% ipython --no-banner

In [1]: import numpy as np

In [2]: import numpy.linalg as la

In [3]: np.set_printoptions(suppress=True, linewidth=100)

In [4]: def rd(a):
   ...:     return np.round(a, 1) + 0
   ...: 

In [5]: J = np.loadtxt("mat.csv", delimiter=",")

In [6]: print(J)
[[-1.  0.  1.]
 [ 2.  3.  4.]
 [ 5.  6.  7.]
 [ 8.  9. 10.]]

In [7]: # looks like rank 2

In [8]: U, sigma, Vt = la.svd(J)

In [9]: print(np.argmax(sigma[:-1] / (sigma[1:] + 1e-6)) + 1)
2

In [10]: other = U[:, :2] @ np.diag(sigma[:2]) @ Vt[:2]

In [11]: print(rd(la.norm(J - other, 2)), rd(sigma[2]))
0.0 0.0

In [12]: print(rd(la.norm(J - other) / la.norm(J)))
0.0

In [13]: print(la.matrix_rank(J, rtol=0.05))
2

In [14]: print(la.matrix_rank(other))
2

In [15]: U, sigma, Vt = la.svd(J, full_matrices=False)

In [16]: print(rd(np.cumsum(sigma ** 2) / np.sum(sigma ** 2)))
[1. 1. 1.]

In [17]: print(rd(U.T @ U))
[[1. 0. 0.]
 [0. 1. 0.]
 [0. 0. 1.]]

In [18]: print(rd(sigma))
[19.6  1.7  0. ]

In [19]: print(rd(np.sqrt((sigma ** 2).sum())), rd(la.norm(J)))
19.6 19.6

In [20]: print(rd(Vt @ Vt.T))
[[1. 0. 0.]
 [0. 1. 0.]
 [0. 0. 1.]]

In [21]: print(np.abs(U[:, 0]).round(6).argmax())
3

In [22]: W1 = np.array([[3, 0, 3, 2, 1], [2, 3, 1, 0, 3], [3, 1, 2, 1, 2]])

In [23]: c = np.array([5, 3, 5, 1, -1])

In [24]: act = np.maximum(J @ W1 + c, 0)

In [25]: print(act)
[[ 5.  4.  4.  0.  0.]
 [29. 16. 22.  9. 18.]
 [53. 28. 40. 18. 36.]
 [77. 40. 58. 27. 54.]]

In [26]: print(rd((act > 0).mean(axis=0)))
[1.  1.  1.  0.8 0.8]

In [27]: Z = np.array([[2, 0], [2, 3], [0, 3], [0, 1], [3, 0]])

In [28]: print(W1 @ Z)
[[ 9 11]
 [19 12]
 [14 10]]

In [29]: print(act @ Z)
[[ 18.  24.]
 [144. 123.]
 [270. 222.]
 [396. 321.]]

In [30]: x0 = np.array([9, 8, 2])

In [31]: h1 = np.maximum(J @ x0, 0)

In [32]: print(rd(np.tanh(J @ x0)))
[-1.  1.  1.  1.]

In [33]: print(np.maximum(J @ x0, 0) - np.maximum(-J @ x0, 0))
[ -7.  50. 107. 164.]

In [34]: print(la.lstsq(J[:-1].T, J[-1])[2])
2

In [35]: print(rd(np.trace(la.pinv(J) @ J)))
2.0

In [36]: print(np.allclose(J[:-1].T @ la.lstsq(J[:-1].T, J[-1])[0], J[-1]))
True

In [37]: print(np.abs(np.diag(la.qr(J)[1])) > 1e-9)
[ True  True False]

In [38]: print(np.unique(J.round(6), axis=0).shape)
(4, 3)

In [39]: M = np.array([[0.7, 0.3, -0.2, -1.3], [-0.9, 0.8, -0.7, 1.0], [1.5, 0.5, 1.1, 0.8]])

In [40]: rng = np.random.default_rng(14593)

In [41]: M[0] = M[2] + 0.3 * rng.normal(size=4)

In [42]: print(rd(M))
[[ 1.6  0.2  1.3  1.2]
 [-0.9  0.8 -0.7  1. ]
 [ 1.5  0.5  1.1  0.8]]

In [43]: print(rd(M.reshape(-1, 2)))
[[ 1.6  0.2]
 [ 1.3  1.2]
 [-0.9  0.8]
 [-0.7  1. ]
 [ 1.5  0.5]
 [ 1.1  0.8]]

In [44]: print(rd(M.ravel(order="F")))
[ 1.6 -0.9  1.5  0.2  0.8  0.5  1.3 -0.7  1.1  1.2  1.   0.8]

In [45]: t3 = M.reshape(3, 2, -1)

In [46]: print(np.swapaxes(t3, 1, 2)[1])
[[-0.9 -0.7]
 [ 0.8  1. ]]

In [47]: print(rd(t3.sum(axis=1)))
[[ 2.8  1.4]
 [-1.6  1.8]
 [ 2.6  1.3]]

In [48]: print(rd(np.einsum("ihd,ihd->ih", t3, t3)))
[[2.5 3.1]
 [1.5 1.5]
 [2.5 1.9]]

In [49]: print(np.einsum("ihd,jhd->hij", t3, t3).shape)
(2, 3, 3)

In [50]: print(rd(la.norm(M, axis=1)))
[2.4 1.7 2.1]

In [51]: print(rd(la.norm(M[1] - M[0])))
3.2

In [52]: print(rd(la.norm(M) ** 2 / la.norm(M, 2) ** 2))
1.3

In [53]: print(rd(la.norm(M, axis=0)))
[2.3 1.  1.8 1.8]

In [54]: print(rd(la.norm(M, "nuc")))
5.1

In [55]: u = np.array([0, 2, 0])

In [56]: print(rd(np.cross(M[2, :3], M[1, :3])))
[-1.2  0.1  1.6]

In [57]: print(np.convolve(M[2], u))
[0.  3.  1.  2.2 1.6 0. ]

In [58]: print(np.polyval(u, M[2]))
[3.  1.  2.2 1.6]

In [59]: print(rd(np.correlate(M[2], M[1], "full")))
[ 1.5 -0.5  2.  -0.9 -0.1 -0.4 -0.7]

In [60]: theta = np.radians(90)

In [61]: R = np.eye(4)

In [62]: R[0, 0] = R[1, 1] = np.cos(theta)

In [63]: R[0, 1], R[1, 0] = -np.sin(theta), np.sin(theta)

In [64]: print(rd(R))
[[ 0. -1.  0.  0.]
 [ 1.  0.  0.  0.]
 [ 0.  0.  1.  0.]
 [ 0.  0.  0.  1.]]

In [65]: other = M @ R.T

In [66]: print(rd(other))
[[-0.2  1.6  1.3  1.2]
 [-0.8 -0.9 -0.7  1. ]
 [-0.5  1.5  1.1  0.8]]

In [67]: print(np.allclose(M @ M.T, other @ other.T))
True

In [68]: print(rd(la.svd(M, compute_uv=False)), rd(la.svd(other, compute_uv=False)))
[3.2 1.6 0.3] [3.2 1.6 0.3]

In [69]: X = np.loadtxt("w.csv", delimiter=",")

In [70]: print(X)
[[-1. -3. -2. -1.]
 [-1. -1. -3. -2.]
 [-2. -1. -1. -3.]
 [-3. -2. -1. -1.]]

In [71]: print(rd(la.det(X.T)))
-35.0

In [72]: print(rd(np.poly(X)))
[  1.   4. -14.  44. -35.]

In [73]: print(rd(la.eigvals(X).sum().real))
-4.0

In [74]: print(rd(la.eigvals(X)))
[-7.+0.j  1.+2.j  1.-2.j  1.+0.j]

In [75]: print(np.einsum("ii->", X))
-4.0

In [76]: O, V = la.qr(X[:, :3])[0], la.qr(X[:, 3:])[0]

In [77]: sigma = la.svd(O.T @ V, compute_uv=False)

In [78]: print(rd(la.norm(O @ O.T - V @ V.T, 2)))
1.0

In [79]: print(rd(np.degrees(np.arccos(sigma.clip(0, 1)))))
[25.7]

In [80]: other = la.inv(X)

In [81]: print(rd(la.slogdet(X)[0]))
-1.0

In [82]: print(np.allclose(other, X.T))
False

In [83]: u, v = X[1], X[2]

In [84]: print(u @ u)
15.0

In [85]: p = (u @ v) / (u @ u) * u

In [86]: print(rd(la.norm(u + v) ** 2 + la.norm(u - v) ** 2))
60.0

In [87]: print(np.outer(u, v))
[[2. 1. 1. 3.]
 [2. 1. 1. 3.]
 [6. 3. 3. 9.]
 [4. 2. 2. 6.]]

In [88]: print(rd(v - p))
[-1.2 -0.2  1.4 -1.4]

In [89]: F = np.load("out19.npy")

In [90]: print(F)
[[ 8.  9.  0.  0.]
 [ 9.  8.  0.  0.]
 [ 0.  0. -1.  0.]
 [ 0.  0.  0. -1.]]

In [91]: print(np.allclose(F @ F.T, F.T @ F))
True

In [92]: print(np.trace(F))
14.0

In [93]: print(rd(la.matrix_power(F, 2)))
[[145. 144.   0.   0.]
 [144. 145.   0.   0.]
 [  0.   0.   1.   0.]
 [  0.   0.   0.   1.]]

In [94]: print(np.allclose(F, F.T))
True

In [95]: print(rd(np.sort(np.abs(la.eigvals(F)))))
[ 1.  1.  1. 17.]

In [96]: arr = np.loadtxt("test2.csv", delimiter=",")

In [97]: print(arr)
[[-0.7 -0.1  1.8]
 [ 2.5  0.  -5.3]
 [-0.3 -0.2  0.7]
 [ 0.9 -0.3 -1.8]
 [-1.2 -0.1  2.2]
 [-0.4 -0.4  0.7]
 [ 0.1 -0.3 -0.3]
 [-0.8  0.1  1.9]
 [-1.2  0.3  2. ]
 [-1.4  0.   3.3]
 [ 1.4  0.  -3.3]
 [ 1.3  0.  -1. ]
 [-2.9 -0.1  5.5]
 [ 1.9 -0.2 -3.5]
 [ 1.4  0.  -1.9]
 [ 0.4  0.8 -1.1]
 [ 0.8  0.2 -1.2]
 [ 1.3  0.  -0.7]
 [-1.1  0.5  2.6]
 [ 2.5 -0.1 -4.3]
 [ 1.2 -0.6 -1.6]
 [-0.4 -0.2  0.8]
 [-1.   0.   2. ]
 [-0.6  0.1  1.5]
 [-0.6  0.3  0.5]
 [-0.3 -0.2  0.6]]

In [98]: O, R = la.qr(F)

In [99]: print(rd(O.T @ O))
[[1. 0. 0. 0.]
 [0. 1. 0. 0.]
 [0. 0. 1. 0.]
 [0. 0. 0. 1.]]

In [100]: print(rd(R))
[[-12.  -12.    0.    0. ]
 [  0.   -1.4   0.    0. ]
 [  0.    0.   -1.    0. ]
 [  0.    0.    0.   -1. ]]

In [101]: print(O.shape, R.shape)
(4, 4) (4, 4)

In [102]: print(rd(O))
[[-0.7 -0.7  0.   0. ]
 [-0.7  0.7  0.   0. ]
 [ 0.   0.   1.   0. ]
 [ 0.   0.   0.   1. ]]

In [103]: Z = arr[[17, 18]].astype(float)

In [104]: for _ in range(5):
     ...:     z = la.norm(arr[:, None] - Z, axis=-1).argmin(axis=1)
     ...:     Z = np.array([arr[z == j].mean(axis=0) for j in range(2)])
     ...: 

In [105]: print(z)
[1 0 1 0 1 1 0 1 1 1 0 0 1 0 0 0 0 0 1 0 0 1 1 1 1 1]

In [106]: print(rd(Z[1] - Z[0]))
[-2.2  0.   4. ]
